$ ipython --no-banner

In [1]: import numpy as np

In [2]: import numpy.linalg as la

In [3]: np.set_printoptions(precision=2, suppress=True, linewidth=160, sign=" ")

In [4]: rnd = lambda a: np.round(a, 2) + 0

In [5]: K = np.load("dump.npy")

In [6]: print(K)
[[ 2 -1  1  2 -1  0  1 -1]
 [ 2 -2  1  0 -2  1  0  2]
 [ 2 -1  1  2 -1  0  1 -1]
 [ 2  1  0 -1  1  0  1  2]]

In [7]: # null space of dimension 5

In [8]: left, sigma, Vt = la.svd(K)

In [9]: evecs = Vt[:(sigma > 1e-8).sum()]

In [10]: rng = np.random.default_rng(277995)

In [11]: x0 = K[0] + 5 * K[2] + rng.integers(2) * np.eye(8)[2]

In [12]: print(x0)
[12. -6.  6. 12. -6.  0.  6. -6.]

In [13]: print(rnd(la.norm(x0 - evecs.T @ evecs @ x0)))
0.0

In [14]: print(rnd(np.diag(evecs.T @ evecs)))
[ 0.7   0.41  0.09  0.41  0.41  0.08  0.25  0.65]

In [15]: print(np.allclose(evecs.T @ evecs @ x0, x0))
True

In [16]: M = np.load("case10.npy")

In [17]: print(rnd(M))
[[-2.46  0.27 -0.49 -1.63]
 [ 0.31 -1.32 -2.67  0.11]
 [-0.15  2.53 -1.23  1.02]
 [-1.69 -0.87  0.34  2.3 ]]

In [18]: x0 = np.array([4, 2, 4, 0])

In [19]: print(rnd(M * x0))
[[ -9.82   0.55  -1.95   0.  ]
 [  1.23  -2.65 -10.69   0.  ]
 [ -0.61   5.07  -4.92   0.  ]
 [ -6.75  -1.74   1.34   0.  ]]

In [20]: print(rnd(np.einsum("ij,j->i", M, x0)))
[-11.23 -12.11  -0.47  -7.15]

In [21]: print(np.sign((M @ x0).round(6)))
[-1. -1. -1. -1.]

In [22]: print(rnd((M * x0).sum(axis=1)))
[-11.23 -12.11  -0.47  -7.15]

In [23]: print(la.norm(M @ x0) <= la.norm(M, 2) * la.norm(x0) + 1e-9)
True

In [24]: print(rnd(M @ np.ones(4)))
[-4.3  -3.58  2.17  0.08]

In [25]: print(rnd(la.eigvals(M)))
[ 3.  +0.j   -3.  +0.j   -1.36+2.68j -1.36-2.68j]

In [26]: print(rnd(np.kron(np.eye(2, dtype=int), M)))
[[-2.46  0.27 -0.49 -1.63  0.    0.    0.    0.  ]
 [ 0.31 -1.32 -2.67  0.11  0.    0.    0.    0.  ]
 [-0.15  2.53 -1.23  1.02  0.    0.    0.    0.  ]
 [-1.69 -0.87  0.34  2.3   0.    0.    0.    0.  ]
 [ 0.    0.    0.    0.   -2.46  0.27 -0.49 -1.63]
 [ 0.    0.    0.    0.    0.31 -1.32 -2.67  0.11]
 [ 0.    0.    0.    0.   -0.15  2.53 -1.23  1.02]
 [ 0.    0.    0.    0.   -1.69 -0.87  0.34  2.3 ]]

In [27]: print(rnd(np.einsum("ij,ji->", M, M)))
7.36

In [28]: print(rnd(la.det(2 * M)), rnd(la.det(M)))
-1296.0 -81.0

In [29]: print(rnd(np.einsum("ii->", M)))
-2.71

In [30]: print(rnd(la.det(M[::-1])))
-81.0

In [31]: x0 = np.array([1, 0, 0, 0])

In [32]: target = M @ x0

In [33]: b, lr = np.zeros(4), 1 / la.norm(M, 2) ** 2

In [34]: for i in range(20):
    ...:     b -= lr * M.T @ (M @ b - target)
    ...:     if i % 5 == 0: print(i, round(la.norm(M @ b - target), 2))
    ...: 
0 0.0
5 0.0
10 0.0
15 0.0

In [35]: print(rnd(la.cond(M)))
1.0

In [36]: M2 = M / la.norm(M, axis=1, keepdims=True)

In [37]: gram = M2 @ M2.T

In [38]: print(np.argwhere(np.triu(np.abs(gram) > 0.95, 1)))
[]

In [39]: print((gram - 2 * np.eye(4)).round(6).argmax(axis=1))
[ 1  0  0  0]

In [40]: M.reshape(4, 5)
Traceback (most recent call last):
  Cell In[40], line 1
    M.reshape(4, 5)
ValueError: cannot reshape array of size 16 into shape (4,5)


In [41]: print(rnd(M.reshape(2, -1)))
[[-2.46  0.27 -0.49 -1.63  0.31 -1.32 -2.67  0.11]
 [-0.15  2.53 -1.23  1.02 -1.69 -0.87  0.34  2.3 ]]

In [42]: T = M.reshape(4, 2, -1)

In [43]: print(rnd(np.swapaxes(T, 1, 2)[0]))
[[-2.46 -0.49]
 [ 0.27 -1.63]]

In [44]: print(rnd(np.einsum("ihd,ihd->ih", T, T)))
[[ 6.11  2.89]
 [ 1.85  7.15]
 [ 6.44  2.56]
 [ 3.61  5.39]]

In [45]: print(T.shape)
(4, 2, 2)

In [46]: print(rnd(T[:, 0]))
[[-2.46  0.27]
 [ 0.31 -1.32]
 [-0.15  2.53]
 [-1.69 -0.87]]

In [47]: F = np.loadtxt("w.csv", delimiter=",")

In [48]: print(F)
[[ 0.  2.  5.  0.  0.  0.  0.  0.  0.]
 [ 0.  0.  0.  0.  0.  3.  0.  4.  0.]
 [ 0.  0.  0.  0.  0.  0.  2.  4.  0.]
 [ 0.  5.  0.  0.  0.  0.  0.  3.  3.]
 [ 0.  0.  0.  0.  1.  0.  0.  0.  0.]
 [ 0.  1.  0.  0.  0.  0.  2.  5.  2.]]

In [49]: # columns 0 and 3 are equal

In [50]: M2 = F / np.sqrt((F ** 2).mean(axis=1, keepdims=True))

In [51]: print(la.matrix_rank(F - F.mean(axis=1, keepdims=True)))
6

In [52]: print(la.matrix_rank(M2) == la.matrix_rank(F))
True

In [53]: M2 = np.array([[0, 3, 0],
    ...:     [0, 1, 2],
    ...:     [1, 2, 2],
    ...:     [3, 0, 2],
    ...:     [3, 0, 1],
    ...:     [1, 0, 0],
    ...:     [2, 2, 0],
    ...:     [3, 1, 3],
    ...:     [0, 0, 1]])

In [54]: print(F @ M2)
[[  5.  12.  14.]
 [ 15.   4.  12.]
 [ 16.   8.  12.]
 [  9.   8.  22.]
 [  3.   0.   1.]
 [ 19.  10.  19.]]

In [55]: print(la.matrix_rank(np.vstack([F, M2.T])))
9

In [56]: print(np.einsum("ik,kj->ij", F, M2))
[[  5.  12.  14.]
 [ 15.   4.  12.]
 [ 16.   8.  12.]
 [  9.   8.  22.]
 [  3.   0.   1.]
 [ 19.  10.  19.]]

In [57]: print(np.einsum("ij,ij->i", F, F))
[ 29.  25.  20.  43.   1.  34.]

In [58]: t = np.radians(60)

In [59]: R = np.eye(9)

In [60]: R[7, 7] = R[1, 1] = np.cos(t)

In [61]: R[7, 1], R[1, 7] = -np.sin(t), np.sin(t)

In [62]: print(rnd(R))
[[ 1.    0.    0.    0.    0.    0.    0.    0.    0.  ]
 [ 0.    0.5   0.    0.    0.    0.    0.    0.87  0.  ]
 [ 0.    0.    1.    0.    0.    0.    0.    0.    0.  ]
 [ 0.    0.    0.    1.    0.    0.    0.    0.    0.  ]
 [ 0.    0.    0.    0.    1.    0.    0.    0.    0.  ]
 [ 0.    0.    0.    0.    0.    1.    0.    0.    0.  ]
 [ 0.    0.    0.    0.    0.    0.    1.    0.    0.  ]
 [ 0.   -0.87  0.    0.    0.    0.    0.    0.5   0.  ]
 [ 0.    0.    0.    0.    0.    0.    0.    0.    1.  ]]

In [63]: M2 = F @ R.T

In [64]: print(rnd(la.det(R)), np.trace(R))
1.0 8.0

In [65]: print(rnd(np.abs(M2 - F).max(axis=0)))
[ 0.    3.83  0.    0.    0.    0.    0.    5.83  0.  ]

In [66]: W0 = np.load("sample2.npy")

In [67]: print(W0)
[[-0.63 -0.81 -0.85  0.6  -0.41  0.84]
 [-0.87 -0.33 -1.   -0.53  1.   -0.45]
 [ 0.88  0.61  0.99  0.2  -0.99 -0.08]
 [ 0.21  0.37  0.32 -0.26  0.29 -0.42]
 [ 0.79  0.59  0.98  0.02 -0.95 -0.25]
 [-0.3  -0.38 -0.51  0.21  0.02  0.37]
 [ 0.62 -0.43  0.96  0.77 -1.    0.85]
 [ 0.87  0.4   0.99  0.45 -1.    0.34]
 [ 0.43  0.55  0.68 -0.33  0.04 -0.55]
 [ 0.3  -0.01  0.62  0.23 -0.8   0.24]
 [-0.49  0.07 -0.85 -0.42  0.97 -0.47]
 [-0.59 -0.51 -0.88  0.12  0.71  0.35]
 [ 0.79 -0.22  0.99  0.76 -1.    0.82]
 [-0.87 -0.64 -0.99 -0.15  0.99  0.15]
 [-0.27  0.61 -0.74 -0.74  0.99 -0.87]
 [-0.9  -0.3  -1.   -0.6   1.   -0.55]
 [-0.89  0.02 -1.   -0.78  1.   -0.81]
 [ 0.65  0.77  0.88 -0.5   0.02 -0.77]
 [-0.2   0.37 -0.56 -0.51  0.94 -0.64]
 [ 0.94  0.87  1.   -0.2  -0.99 -0.64]
 [-0.32 -0.31 -0.56  0.11  0.29  0.24]
 [-0.74 -0.58 -0.96  0.04  0.92  0.31]
 [ 0.74  0.79  0.95 -0.45 -0.45 -0.74]
 [-0.08  0.31 -0.31 -0.38  0.81 -0.51]
 [-0.73  0.38 -0.98 -0.79  1.   -0.87]
 [-0.93 -0.8  -1.    0.01  0.99  0.44]
 [-0.81 -0.65 -0.98  0.02  0.96  0.33]
 [ 0.15  0.56  0.09 -0.52  0.81 -0.7 ]
 [ 0.74 -0.11  0.98  0.66 -1.    0.71]
 [-0.94 -0.89 -1.    0.29  0.98  0.72]
 [-0.95 -0.22 -1.   -0.77  1.   -0.77]
 [-0.15 -0.56 -0.09  0.52 -0.81  0.7 ]]

In [68]: f, r1 = F[4], F[2]

In [69]: print(f @ f)
1.0

In [70]: pr = (f @ r1) / (f @ f) * f

In [71]: print(rnd(la.norm(f + r1) ** 2 + la.norm(f - r1) ** 2))
42.0

In [72]: print(la.matrix_rank(np.outer(f, r1)))
1
